>>> import numpy as np
>>> from numpy import linalg as LA
>>> np.set_printoptions(precision=2, suppress=True, linewidth=140, floatmode="fixed")
>>> rng = np.random.default_rng(30067)
>>> idx = rng.integers(0, 2, 4)
>>> m1 = (idx[:, None] == idx) * 5 + np.eye(4)
>>> m1
array([[6.00, 0.00, 0.00, 0.00],
       [0.00, 6.00, 5.00, 5.00],
       [0.00, 5.00, 6.00, 5.00],
       [0.00, 5.00, 5.00, 6.00]])
>>> # symmetric, so the eigenvalues are real
>>> idx = rng.permutation(4)
>>> M2 = m1[:, idx] * rng.choice([-1, 1], 4)
>>> M2
array([[0.00, 0.00, 0.00, 6.00],
       [5.00, 6.00, 5.00, 0.00],
       [5.00, 5.00, 6.00, 0.00],
       [6.00, 5.00, 5.00, 0.00]])
>>> Uu, _, Vh = LA.svd(m1.T @ M2)
>>> np.round(Uu @ Vh, 2) + 0
array([[0.00, 0.00, 0.00, 1.00],
       [0.00, 1.00, 0.00, 0.00],
       [0.00, 0.00, 1.00, 0.00],
       [1.00, 0.00, 0.00, 0.00]])
>>> np.round(LA.lstsq(m1, M2)[0], 2) + 0
array([[0.00, 0.00, 0.00, 1.00],
       [0.00, 1.00, 0.00, 0.00],
       [0.00, 0.00, 1.00, 0.00],
       [1.00, 0.00, 0.00, 0.00]])
>>> round(float(LA.det(m1)), 2)
96.0
>>> m1 @ m1
array([[36.00,  0.00,  0.00,  0.00],
       [ 0.00, 86.00, 85.00, 85.00],
       [ 0.00, 85.00, 86.00, 85.00],
       [ 0.00, 85.00, 85.00, 86.00]])
>>> LA.matrix_power(m1, 2)
array([[36.00,  0.00,  0.00,  0.00],
       [ 0.00, 86.00, 85.00, 85.00],
       [ 0.00, 85.00, 86.00, 85.00],
       [ 0.00, 85.00, 85.00, 86.00]])
>>> np.allclose(m1 @ m1.T, m1.T @ m1)
True
>>> (m1 != 0).astype(int)
array([[1, 0, 0, 0],
       [0, 1, 1, 1],
       [0, 1, 1, 1],
       [0, 1, 1, 1]])
>>> m1 @ m1
array([[36.00,  0.00,  0.00,  0.00],
       [ 0.00, 86.00, 85.00, 85.00],
       [ 0.00, 85.00, 86.00, 85.00],
       [ 0.00, 85.00, 85.00, 86.00]])
>>> idx = rng.permutation(4)
>>> idx
array([0, 2, 1, 3])
>>> M2 = m1[idx][:, idx]
>>> round(float(LA.det(M2)), 2), round(LA.det(m1[idx]), 2)
(96.0, np.float64(-96.0))
>>> np.sort(np.abs(LA.eigvals(M2)))
array([ 1.00,  1.00,  6.00, 16.00])
>>> mat = np.load("dump.npy")
>>> mat
array([[ 6,  6,  1,  2],
       [ 6,  6,  1,  2],
       [ 6,  6,  1,  2],
       [10, 10,  5,  6],
       [ 9,  9,  4,  5]])
>>> # column 1 repeats column 0
>>> def softmax(z):
...     e = np.exp(z - z.max(axis=-1, keepdims=True))
...     return e / e.sum(axis=-1, keepdims=True)
... 
>>> softmax(mat).sum(axis=1)
array([1.00, 1.00, 1.00, 1.00, 1.00])
>>> np.round(softmax(10 * mat[0]), 2) + 0
array([0.50, 0.50, 0.00, 0.00])
>>> S = mat @ mat.T / np.sqrt(4)
>>> np.round(softmax(S + np.triu(np.full(S.shape, -np.inf), 1)), 2) + 0
array([[1.00, 0.00, 0.00, 0.00, 0.00],
       [0.50, 0.50, 0.00, 0.00, 0.00],
       [0.33, 0.33, 0.33, 0.00, 0.00],
       [0.00, 0.00, 0.00, 1.00, 0.00],
       [0.00, 0.00, 0.00, 1.00, 0.00]])
